$ python -q
>>> import numpy as np
>>> np.set_printoptions(precision=1, suppress=True, linewidth=120, floatmode="fixed")
>>> def rnd(a):
...     return np.round(a, 1) + 0
... 
>>> J = -2 * np.eye(9) + np.eye(9, k=1)
>>> print(J)
[[-2.0  1.0  0.0  0.0  0.0  0.0  0.0  0.0  0.0]
 [ 0.0 -2.0  1.0  0.0  0.0  0.0  0.0  0.0  0.0]
 [ 0.0  0.0 -2.0  1.0  0.0  0.0  0.0  0.0  0.0]
 [ 0.0  0.0  0.0 -2.0  1.0  0.0  0.0  0.0  0.0]
 [ 0.0  0.0  0.0  0.0 -2.0  1.0  0.0  0.0  0.0]
 [ 0.0  0.0  0.0  0.0  0.0 -2.0  1.0  0.0  0.0]
 [ 0.0  0.0  0.0  0.0  0.0  0.0 -2.0  1.0  0.0]
 [ 0.0  0.0  0.0  0.0  0.0  0.0  0.0 -2.0  1.0]
 [ 0.0  0.0  0.0  0.0  0.0  0.0  0.0  0.0 -2.0]]
>>> assert J == J.T
Traceback (most recent call last):
  File "<python-input-5>", line 1, in <module>
    assert J == J.T
           ^^^^^^^^
ValueError: The truth value of an array with more than one element is ambiguous. Use a.any() or a.all()
>>> print(np.allclose(J @ J.T, J.T @ J))
False
>>> print(rnd(np.sort(np.abs(np.linalg.eigvals(J)))))
[2.0 2.0 2.0 2.0 2.0 2.0 2.0 2.0 2.0]
>>> J.inv()
Traceback (most recent call last):
  File "<python-input-8>", line 1, in <module>
    J.inv()
    ^^^^^
AttributeError: 'numpy.ndarray' object has no attribute 'inv'
>>> print(rnd(np.linalg.matrix_power(J, 4)))
[[ 16.0 -32.0  24.0  -8.0   1.0   0.0   0.0   0.0   0.0]
 [  0.0  16.0 -32.0  24.0  -8.0   1.0   0.0   0.0   0.0]
 [  0.0   0.0  16.0 -32.0  24.0  -8.0   1.0   0.0   0.0]
 [  0.0   0.0   0.0  16.0 -32.0  24.0  -8.0   1.0   0.0]
 [  0.0   0.0   0.0   0.0  16.0 -32.0  24.0  -8.0   1.0]
 [  0.0   0.0   0.0   0.0   0.0  16.0 -32.0  24.0  -8.0]
 [  0.0   0.0   0.0   0.0   0.0   0.0  16.0 -32.0  24.0]
 [  0.0   0.0   0.0   0.0   0.0   0.0   0.0  16.0 -32.0]
 [  0.0   0.0   0.0   0.0   0.0   0.0   0.0   0.0  16.0]]
>>> print(J @ J)
[[ 4.0 -4.0  1.0  0.0  0.0  0.0  0.0  0.0  0.0]
 [ 0.0  4.0 -4.0  1.0  0.0  0.0  0.0  0.0  0.0]
 [ 0.0  0.0  4.0 -4.0  1.0  0.0  0.0  0.0  0.0]
 [ 0.0  0.0  0.0  4.0 -4.0  1.0  0.0  0.0  0.0]
 [ 0.0  0.0  0.0  0.0  4.0 -4.0  1.0  0.0  0.0]
 [ 0.0  0.0  0.0  0.0  0.0  4.0 -4.0  1.0  0.0]
 [ 0.0  0.0  0.0  0.0  0.0  0.0  4.0 -4.0  1.0]
 [ 0.0  0.0  0.0  0.0  0.0  0.0  0.0  4.0 -4.0]
 [ 0.0  0.0  0.0  0.0  0.0  0.0  0.0  0.0  4.0]]
>>> print(rnd(np.sort(np.linalg.eigvals(J))))
[-2.0 -2.0 -2.0 -2.0 -2.0 -2.0 -2.0 -2.0 -2.0]
>>> print([int(np.linalg.matrix_rank(np.linalg.matrix_power(J, p))) for p in range(1, 10)])
[9, 9, 9, 9, 9, 9, 9, 9, 9]
>>> print(np.linalg.matrix_rank(J - J[0, 0] * np.eye(9)))
8
>>> K = np.load("mat.npy")
>>> print(K)
[[  5  -2   4  -1   0   5  -3  -1  -1   3  -3  -5]
 [  5 -15  -1   1   2   2   4   1   5  -5   0  -1]
 [  3  -2  12  -3   5  -4  -2  -2   2   4   2   1]
 [  2  -1   4  -3  -4  -4   3   0   0   4  -5   2]
 [ -4  -4  -1  -3  10   4   5   2   2  -3  -4   4]
 [  1  -4   4   3  -5 -11   3  -1   0  -4  -4   0]
 [  2   2  -1   5   5  -4   4  -5   5  -2  -3   1]
 [ -4  -4   2  -3  -5   0   3 -13  -4   5   3  -1]
 [ -1   5   3   3   1   4  -1  -2  18   2   5   3]
 [ -3   0   0  -2   3  -1   5   5  -1   5  -5  -5]
 [ -2   1  -3  -5  -5  -2   0  -3   0  -4  -5   4]
 [  2   4   2   4   4   0  -3   5  -4   2  -4  14]]
>>> f, v = K[0], K[5]
>>> print(f @ f)
125
>>> print(f @ v)
-37
>>> pr = (f @ v) / (f @ f) * f
>>> print(rnd(pr))
[-1.5  0.6 -1.2  0.3  0.0 -1.5  0.9  0.3  0.3 -0.9  0.9  1.5]
>>> print(K.reshape(-1, 2))
[[  5  -2]
 [  4  -1]
 [  0   5]
 [ -3  -1]
 [ -1   3]
 [ -3  -5]
 [  5 -15]
 [ -1   1]
 [  2   2]
 [  4   1]
 [  5  -5]
 [  0  -1]
 [  3  -2]
 [ 12  -3]
 [  5  -4]
 [ -2  -2]
 [  2   4]
 [  2   1]
 [  2  -1]
 [  4  -3]
 [ -4  -4]
 [  3   0]
 [  0   4]
 [ -5   2]
 [ -4  -4]
 [ -1  -3]
 [ 10   4]
 [  5   2]
 [  2  -3]
 [ -4   4]
 [  1  -4]
 [  4   3]
 [ -5 -11]
 [  3  -1]
 [  0  -4]
 [ -4   0]
 [  2   2]
 [ -1   5]
 [  5  -4]
 [  4  -5]
 [  5  -2]
 [ -3   1]
 [ -4  -4]
 [  2  -3]
 [ -5   0]
 [  3 -13]
 [ -4   5]
 [  3  -1]
 [ -1   5]
 [  3   3]
 [  1   4]
 [ -1  -2]
 [ 18   2]
 [  5   3]
 [ -3   0]
 [  0  -2]
 [  3  -1]
 [  5   5]
 [ -1   5]
 [ -5  -5]
 [ -2   1]
 [ -3  -5]
 [ -5  -2]
 [  0  -3]
 [  0  -4]
 [ -5   4]
 [  2   4]
 [  2   4]
 [  4   0]
 [ -3   5]
 [ -4   2]
 [ -4  14]]
>>> K.reshape(12, 13)
Traceback (most recent call last):
  File "<python-input-22>", line 1, in <module>
    K.reshape(12, 13)
    ~~~~~~~~~^^^^^^^^
ValueError: cannot reshape array of size 144 into shape (12,13)
>>> blk = K.reshape(12, 2, -1)
>>> print(blk.transpose(1, 0, 2))
[[[  5  -2   4  -1   0   5]
  [  5 -15  -1   1   2   2]
  [  3  -2  12  -3   5  -4]
  [  2  -1   4  -3  -4  -4]
  [ -4  -4  -1  -3  10   4]
  [  1  -4   4   3  -5 -11]
  [  2   2  -1   5   5  -4]
  [ -4  -4   2  -3  -5   0]
  [ -1   5   3   3   1   4]
  [ -3   0   0  -2   3  -1]
  [ -2   1  -3  -5  -5  -2]
  [  2   4   2   4   4   0]]

 [[ -3  -1  -1   3  -3  -5]
  [  4   1   5  -5   0  -1]
  [ -2  -2   2   4   2   1]
  [  3   0   0   4  -5   2]
  [  5   2   2  -3  -4   4]
  [  3  -1   0  -4  -4   0]
  [  4  -5   5  -2  -3   1]
  [  3 -13  -4   5   3  -1]
  [ -1  -2  18   2   5   3]
  [  5   5  -1   5  -5  -5]
  [  0  -3   0  -4  -5   4]
  [ -3   5  -4   2  -4  14]]]
>>> print(np.einsum("ihd,jhd->hij", blk, blk).shape)
(2, 12, 12)
>>> print(blk[:, 0])
[[  5  -2   4  -1   0   5]
 [  5 -15  -1   1   2   2]
 [  3  -2  12  -3   5  -4]
 [  2  -1   4  -3  -4  -4]
 [ -4  -4  -1  -3  10   4]
 [  1  -4   4   3  -5 -11]
 [  2   2  -1   5   5  -4]
 [ -4  -4   2  -3  -5   0]
 [ -1   5   3   3   1   4]
 [ -3   0   0  -2   3  -1]
 [ -2   1  -3  -5  -5  -2]
 [  2   4   2   4   4   0]]
>>> print(np.swapaxes(blk, 1, 2)[7])
[[ -4   3]
 [ -4 -13]
 [  2  -4]
 [ -3   5]
 [ -5   3]
 [  0  -1]]
>>> print(blk.shape)
(12, 2, 6)
